$ ipython --no-banner

In [1]: import numpy as np

In [2]: from numpy import linalg as LA

In [3]: np.set_printoptions(suppress=True, linewidth=160)

In [4]: def rnd(a):
   ...:     return np.round(a, 2) + 0
   ...: 

In [5]: F = np.load("mat.npy")

In [6]: F
Out[6]: 
array([[-1,  0,  0],
       [ 0,  0,  0],
       [ 0,  0,  0]])

In [7]: np.trace(F)
Out[7]: np.int64(-1)

In [8]: LA.matrix_power(F, 3)
Out[8]: 
array([[-1,  0,  0],
       [ 0,  0,  0],
       [ 0,  0,  0]])

In [9]: rnd(np.abs(LA.eigvals(F)).max())
Out[9]: np.float64(1.0)

In [10]: (F - F.T) / 2
Out[10]: 
array([[0., 0., 0.],
       [0., 0., 0.],
       [0., 0., 0.]])

In [11]: rnd(LA.det(F))
Out[11]: np.float64(0.0)

In [12]: np.allclose(F @ F.T, F.T @ F)
Out[12]: True

In [13]: np.allclose(F, F.T)
Out[13]: True

In [14]: F @ F
Out[14]: 
array([[1, 0, 0],
       [0, 0, 0],
       [0, 0, 0]])

In [15]: (LA.matrix_power((F != 0) + (F.T != 0) + np.eye(3), 3) > 0).astype(int)
Out[15]: 
array([[1, 0, 0],
       [0, 1, 0],
       [0, 0, 1]])

In [16]: rnd(LA.det(F))
Out[16]: np.float64(0.0)

In [17]: rnd(np.sort(LA.eigvals(F).real))
Out[17]: array([-1.,  0.,  0.])

In [18]: (F != 0).astype(int)
Out[18]: 
array([[1, 0, 0],
       [0, 0, 0],
       [0, 0, 0]])

In [19]: np.flatnonzero(LA.matrix_power((F != 0) + (F.T != 0) + np.eye(3), 3)[0])
Out[19]: array([0])

In [20]: vals, V = LA.eigh(F)

In [21]: vec = np.array([1, 0, 1])

In [22]: vec @ F @ vec
Out[22]: np.int64(-1)

In [23]: np.abs(F).sum(axis=1).max(), np.abs(vals).max()
Out[23]: (np.int64(1), np.float64(1.0))

In [24]: W1 = np.array([[3, 1], [2, 1], [0, 0]])

In [25]: c = np.array([4, -4])

In [26]: act = np.maximum(F @ W1 + c, 0)

In [27]: (act > 0).mean(axis=0)
Out[27]: array([1., 0.])

In [28]: (act > 0).astype(int)
Out[28]: 
array([[1, 0],
       [1, 0],
       [1, 0]])

In [29]: LA.matrix_rank(act)
Out[29]: np.int64(1)

In [30]: W2 = np.array([[-1, -2], [0, -2]])

In [31]: act @ W2
Out[31]: 
array([[-1, -2],
       [-4, -8],
       [-4, -8]])

In [32]: (act @ W2).round(6).argmax(axis=1)
Out[32]: array([0, 0, 0])

In [33]: W1 @ W2
Out[33]: 
array([[-3, -8],
       [-2, -6],
       [ 0,  0]])

In [34]: left, s, Vt = LA.svd(F)

In [35]: V = Vt[:(s > 1e-8).sum()]

In [36]: rng = np.random.default_rng(85037)

In [37]: vec = F[0] + -3 * F[2] + rng.integers(2) * np.eye(3)[0]

In [38]: vec
Out[38]: array([0., 0., 0.])

In [39]: LA.matrix_rank(np.vstack([F, vec]))
Out[39]: np.int64(1)

In [40]: rnd(LA.norm(vec - V.T @ V @ vec))
Out[40]: np.float64(0.0)

In [41]: V.T @ V
Out[41]: 
array([[1., 0., 0.],
       [0., 0., 0.],
       [0., 0., 0.]])

In [42]: K = np.load("arr.npy")

In [43]: rnd(K)
Out[43]: 
array([[ 0.1 , -0.28, -0.1 ],
       [-0.28,  0.8 ,  0.28],
       [-0.1 ,  0.28,  0.1 ]])

In [44]: u = np.array([9, 4, -5])

In [45]: rnd(np.correlate(K[0], K[2], "full"))
Out[45]: array([ 0.01,  0.  , -0.1 ,  0.  ,  0.01])

In [46]: left, s, Vt = LA.svd(K)

In [47]: V = Vt[:(s > 1e-8).sum()]

In [48]: vec = K[1] + -1 * K[2] + rng.integers(2) * np.eye(3)[2]

In [49]: rnd(vec)
Out[49]: array([-0.18,  0.51,  1.18])

In [50]: rnd(LA.norm(vec - V.T @ V @ vec))
Out[50]: np.float64(0.95)

In [51]: LA.matrix_rank(np.vstack([K, vec]))
Out[51]: np.int64(2)

In [52]: rnd(V.T @ V)
Out[52]: 
array([[ 0.1 , -0.28, -0.1 ],
       [-0.28,  0.8 ,  0.28],
       [-0.1 ,  0.28,  0.1 ]])

In [53]: W1 = np.array([[-2, 0, -4, 8, -8, 1], [1, 3, 1, 4, 2, -7], [-5, -2, 6, 3, 3, 4]])

In [54]: c = np.array([7, -9, 5, 5, 5, 2])

In [55]: act = np.maximum(K @ W1 + c, 0)

In [56]: rnd((act > 0).mean(axis=0))
Out[56]: array([1.  , 0.  , 1.  , 1.  , 1.  , 0.67])

In [57]: W2 = np.array([[2, 3, 1], [3, 1, 2], [2, 0, 1], [2, 3, 0], [0, 0, 1], [0, 3, 0]])

In [58]: (act @ W2).round(6).argmax(axis=1)
Out[58]: array([1, 0, 1])

In [59]: LA.matrix_rank(F, rtol=0.1)
Out[59]: np.int64(1)

In [60]: rnd(LA.norm(F, 2) / LA.norm(F))
Out[60]: np.float64(1.0)

In [61]: [round(float(x), 2) for x in LA.svd(F, compute_uv=False)[:3]]
Out[61]: [1.0, 0.0, 0.0]

In [62]: vals, V = LA.eigh(K)

In [63]: rnd(vals)
Out[63]: array([0., 0., 1.])

In [64]: rnd(V @ np.diag(vals) @ V.T)
Out[64]: 
array([[ 0.1 , -0.28, -0.1 ],
       [-0.28,  0.8 ,  0.28],
       [-0.1 ,  0.28,  0.1 ]])

In [65]: rnd(np.abs(V[:, -1]))
Out[65]: array([0.32, 0.89, 0.32])

In [66]: rnd(V.T @ K @ V)
Out[66]: 
array([[0., 0., 0.],
       [0., 0., 0.],
       [0., 0., 1.]])

In [67]: arr = np.loadtxt("case6.csv", delimiter=",")

In [68]: rnd(arr)
Out[68]: 
array([[ 0.1 , -0.1 ,  0.7 ,  0.7 ],
       [-0.1 ,  0.99,  0.08,  0.08],
       [ 0.7 ,  0.08,  0.46, -0.54],
       [ 0.7 ,  0.08, -0.54,  0.46]])

In [69]: vals, V = LA.eigh(arr)

In [70]: rnd(V.T @ arr @ V)
Out[70]: 
array([[-1.,  0.,  0.,  0.],
       [ 0.,  1.,  0.,  0.],
       [ 0.,  0.,  1.,  0.],
       [ 0.,  0.,  0.,  1.]])

In [71]: np.unique(vals.round(6) + 0, return_counts=True)[1]
Out[71]: array([1, 3])
